In [1]: import numpy as np

In [2]: import numpy.linalg as la

In [3]: np.set_printoptions(precision=3, suppress=True, linewidth=160)

In [4]: E = np.loadtxt("x.csv", delimiter=",")

In [5]: E
Out[5]: 
array([[-12., -12.,   6.,   6.],
       [ 16.,  -4.,  -8.,   2.],
       [ 12.,  12.,   9.,   9.],
       [-16.,   4., -12.,   3.]])

In [6]: vec = np.array([3, 1, 1, 1])

In [7]: y = E @ vec

In [8]: y
Out[8]: array([-36.,  38.,  66., -53.])

In [9]: la.solve(E, y)
Out[9]: array([3., 1., 1., 1.])

In [10]: la.solve(E.T, E[3])
Out[10]: array([-0., -0.,  0.,  1.])

In [11]: vec = np.array([0, 1, 2, 1])

In [12]: (E * vec).sum(axis=1)
Out[12]: array([  6., -18.,  39., -17.])

In [13]: E @ np.eye(4)[1]
Out[13]: array([-12.,  -4.,  12.,   4.])

In [14]: (E @ vec).argmax()
Out[14]: np.int64(2)

In [15]: E @ (2 * vec)
Out[15]: array([ 12., -36.,  78., -34.])

In [16]: np.sign((E @ vec).round(6))
Out[16]: array([ 1., -1.,  1., -1.])

In [17]: la.norm(E @ vec) <= la.norm(E, 2) * la.norm(vec) + 1e-9
Out[17]: np.True_

In [18]: K = np.load("out1.npy")

In [19]: K
Out[19]: 
array([[ 3.,  5.,  0.,  0.,  0.,  0.,  0.,  0.,  0.,  0.],
       [ 5., -6.,  5.,  0.,  0.,  0.,  0.,  0.,  0.,  0.],
       [ 0.,  5.,  3.,  5.,  0.,  0.,  0.,  0.,  0.,  0.],
       [ 0.,  0.,  5., -5.,  5.,  0.,  0.,  0.,  0.,  0.],
       [ 0.,  0.,  0.,  5.,  1.,  5.,  0.,  0.,  0.,  0.],
       [ 0.,  0.,  0.,  0.,  5., -1.,  5.,  0.,  0.,  0.],
       [ 0.,  0.,  0.,  0.,  0.,  5.,  6.,  5.,  0.,  0.],
       [ 0.,  0.,  0.,  0.,  0.,  0.,  5.,  4.,  5.,  0.],
       [ 0.,  0.,  0.,  0.,  0.,  0.,  0.,  5., -2.,  5.],
       [ 0.,  0.,  0.,  0.,  0.,  0.,  0.,  0.,  5.,  2.]])

In [20]: np.sort(np.abs(la.eigvals(K)))
Out[20]: array([ 1.033,  3.488,  4.827,  5.068,  6.842,  7.4  ,  8.47 ,  8.779, 11.233, 12.338])

In [21]: round(float(np.abs(la.eigvals(K)).max()), 3)
Out[21]: 12.338

In [22]: K.inv()
Traceback (most recent call last):
  Cell In[22], line 1
    K.inv()
AttributeError: 'numpy.ndarray' object has no attribute 'inv'


In [23]: la.determinant(K)
Traceback (most recent call last):
  Cell In[23], line 1
    la.determinant(K)
AttributeError: module 'numpy.linalg' has no attribute 'determinant'


In [24]: np.allclose(K @ K.T, K.T @ K)
Out[24]: True

In [25]: (K + K.T) / 2
Out[25]: 
array([[ 3.,  5.,  0.,  0.,  0.,  0.,  0.,  0.,  0.,  0.],
       [ 5., -6.,  5.,  0.,  0.,  0.,  0.,  0.,  0.,  0.],
       [ 0.,  5.,  3.,  5.,  0.,  0.,  0.,  0.,  0.,  0.],
       [ 0.,  0.,  5., -5.,  5.,  0.,  0.,  0.,  0.,  0.],
       [ 0.,  0.,  0.,  5.,  1.,  5.,  0.,  0.,  0.,  0.],
       [ 0.,  0.,  0.,  0.,  5., -1.,  5.,  0.,  0.,  0.],
       [ 0.,  0.,  0.,  0.,  0.,  5.,  6.,  5.,  0.,  0.],
       [ 0.,  0.,  0.,  0.,  0.,  0.,  5.,  4.,  5.,  0.],
       [ 0.,  0.,  0.,  0.,  0.,  0.,  0.,  5., -2.,  5.],
       [ 0.,  0.,  0.,  0.,  0.,  0.,  0.,  0.,  5.,  2.]])

In [26]: la.matrix_power(K, 2)
Out[26]: 
array([[ 34., -15.,  25.,   0.,   0.,   0.,   0.,   0.,   0.,   0.],
       [-15.,  86., -15.,  25.,   0.,   0.,   0.,   0.,   0.,   0.],
       [ 25., -15.,  59., -10.,  25.,   0.,   0.,   0.,   0.,   0.],
       [  0.,  25., -10.,  75., -20.,  25.,   0.,   0.,   0.,   0.],
       [  0.,   0.,  25., -20.,  51.,   0.,  25.,   0.,   0.,   0.],
       [  0.,   0.,   0.,  25.,   0.,  51.,  25.,  25.,   0.,   0.],
       [  0.,   0.,   0.,   0.,  25.,  25.,  86.,  50.,  25.,   0.],
       [  0.,   0.,   0.,   0.,   0.,  25.,  50.,  66.,  10.,  25.],
       [  0.,   0.,   0.,   0.,   0.,   0.,  25.,  10.,  54.,   0.],
       [  0.,   0.,   0.,   0.,   0.,   0.,   0.,  25.,   0.,  29.]])

In [27]: F = np.array([[-2, 2, 2, 0, -2],
    ...:     [-2, -2, 2, 2, 0],
    ...:     [0, -2, -2, 2, 2],
    ...:     [2, 0, -2, -2, 2],
    ...:     [2, 2, 0, -2, -2]])

In [28]: F
Out[28]: 
array([[-2,  2,  2,  0, -2],
       [-2, -2,  2,  2,  0],
       [ 0, -2, -2,  2,  2],
       [ 2,  0, -2, -2,  2],
       [ 2,  2,  0, -2, -2]])

In [29]: M2 = F[0, 0] * F[1:] - np.outer(F[1:, 0], F[0])

In [30]: M2
Out[30]: 
array([[ 0,  8,  0, -4, -4],
       [ 0,  4,  4, -4, -4],
       [ 0, -4,  0,  4,  0],
       [ 0, -8, -4,  4,  8]])

In [31]: F[:, 0] / F[0, 0]
Out[31]: array([ 1.,  1., -0., -1., -1.])

In [32]: la.matrix_rank(M2), la.matrix_rank(F)
Out[32]: (np.int64(3), np.int64(4))

In [33]: def softmax(z):
    ...:     e = np.exp(z - z.max(axis=-1, keepdims=True))
    ...:     return e / e.sum(axis=-1, keepdims=True)
    ...: 

In [34]: softmax(F[1] + 2)
Out[34]: array([0.008, 0.008, 0.46 , 0.46 , 0.062])

In [35]: softmax(F[1])
Out[35]: array([0.008, 0.008, 0.46 , 0.46 , 0.062])

In [36]: S = F @ F.T / np.sqrt(5)

In [37]: softmax(S)[1] @ F
Out[37]: array([-1.991, -1.981,  1.981,  1.991,  0.   ])

In [38]: M2 = np.array([[2, 1], [1, 2]])

In [39]: Z = np.kron(M2, F)

In [40]: Z.shape
Out[40]: (10, 10)

In [41]: la.matrix_rank(Z)
Out[41]: np.int64(8)

In [42]: proj = np.triu(np.array([[4, 3, 5, 5, 1],
    ...:     [4, 5, 4, 5, 2],
    ...:     [4, 2, 2, 4, 1],
    ...:     [1, 2, 4, 4, 0],
    ...:     [2, 5, 4, 4, 0]]), 1) + np.eye(5)

In [43]: M2 = proj @ F @ la.inv(proj)

In [44]: proj @ F - F @ proj
Out[44]: 
array([[  6.,  -8., -12.,  -4.,  14.],
       [ 14.,   2.,   0.,   6.,  18.],
       [ 10.,   2.,   0.,   8.,  12.],
       [  0.,  -6., -10.,  -2.,   0.],
       [  0.,  -6., -18., -20.,  -6.]])

In [45]: np.round(np.poly(M2), 3) + 0
Out[45]: array([  1.,  10.,  60., 120.,  80.,   0.])

In [46]: np.trace(M2), np.trace(F)
Out[46]: (np.float64(-10.0), np.int64(-10))

In [47]: round(la.det(M2), 3)
Out[47]: np.float64(-0.0)

In [48]: F @ np.ones(5)
Out[48]: array([0., 0., 0., 0., 0.])

In [49]: M = np.load("layer9.npy")

In [50]: M
Out[50]: 
array([[ 1,  1, -1, -1, -1, -1,  1,  1],
       [ 1,  1,  1,  1,  1,  1,  1,  1],
       [ 1,  1, -1, -1,  1,  1, -1, -1],
       [ 1,  1,  1,  1, -1, -1, -1, -1],
       [ 1, -1, -1,  1,  1, -1, -1,  1],
       [ 1, -1,  1, -1,  1, -1,  1, -1],
       [ 1, -1, -1,  1, -1,  1,  1, -1]])

In [51]: M2 = np.array([[0, 1], [5, 0], [4, 5], [3, 0], [3, 0], [3, 4], [0, 1], [3, 1]])

In [52]: np.einsum("ij->j", M)
Out[52]: array([ 7,  1, -1,  1,  1, -1,  1, -1])

In [53]: la.matrix_rank(M @ M2)
Out[53]: np.int64(2)

In [54]: np.vstack([M, M2.T]).shape
Out[54]: (9, 8)

In [55]: u, r1 = M[1], M[3]

In [56]: u @ u
Out[56]: np.int64(8)

In [57]: pr = (u @ r1) / (u @ u) * u

In [58]: np.outer(u, r1)
Out[58]: 
array([[ 1,  1,  1,  1, -1, -1, -1, -1],
       [ 1,  1,  1,  1, -1, -1, -1, -1],
       [ 1,  1,  1,  1, -1, -1, -1, -1],
       [ 1,  1,  1,  1, -1, -1, -1, -1],
       [ 1,  1,  1,  1, -1, -1, -1, -1],
       [ 1,  1,  1,  1, -1, -1, -1, -1],
       [ 1,  1,  1,  1, -1, -1, -1, -1],
       [ 1,  1,  1,  1, -1, -1, -1, -1]])

In [59]: pr
Out[59]: array([0., 0., 0., 0., 0., 0., 0., 0.])

In [60]: ang = np.radians(73)

In [61]: R = np.eye(8)

In [62]: R[3, 3] = R[4, 4] = np.cos(ang)

In [63]: R[3, 4], R[4, 3] = -np.sin(ang), np.sin(ang)

In [64]: R
Out[64]: 
array([[ 1.   ,  0.   ,  0.   ,  0.   ,  0.   ,  0.   ,  0.   ,  0.   ],
       [ 0.   ,  1.   ,  0.   ,  0.   ,  0.   ,  0.   ,  0.   ,  0.   ],
       [ 0.   ,  0.   ,  1.   ,  0.   ,  0.   ,  0.   ,  0.   ,  0.   ],
       [ 0.   ,  0.   ,  0.   ,  0.292, -0.956,  0.   ,  0.   ,  0.   ],
       [ 0.   ,  0.   ,  0.   ,  0.956,  0.292,  0.   ,  0.   ,  0.   ],
       [ 0.   ,  0.   ,  0.   ,  0.   ,  0.   ,  1.   ,  0.   ,  0.   ],
       [ 0.   ,  0.   ,  0.   ,  0.   ,  0.   ,  0.   ,  1.   ,  0.   ],
       [ 0.   ,  0.   ,  0.   ,  0.   ,  0.   ,  0.   ,  0.   ,  1.   ]])

In [65]: M2 = M @ R.T

In [66]: la.svd(M, compute_uv=False), la.svd(M2, compute_uv=False)
Out[66]: 
(array([2.828, 2.828, 2.828, 2.828, 2.828, 2.828, 2.828]),
 array([2.828, 2.828, 2.828, 2.828, 2.828, 2.828, 2.828]))
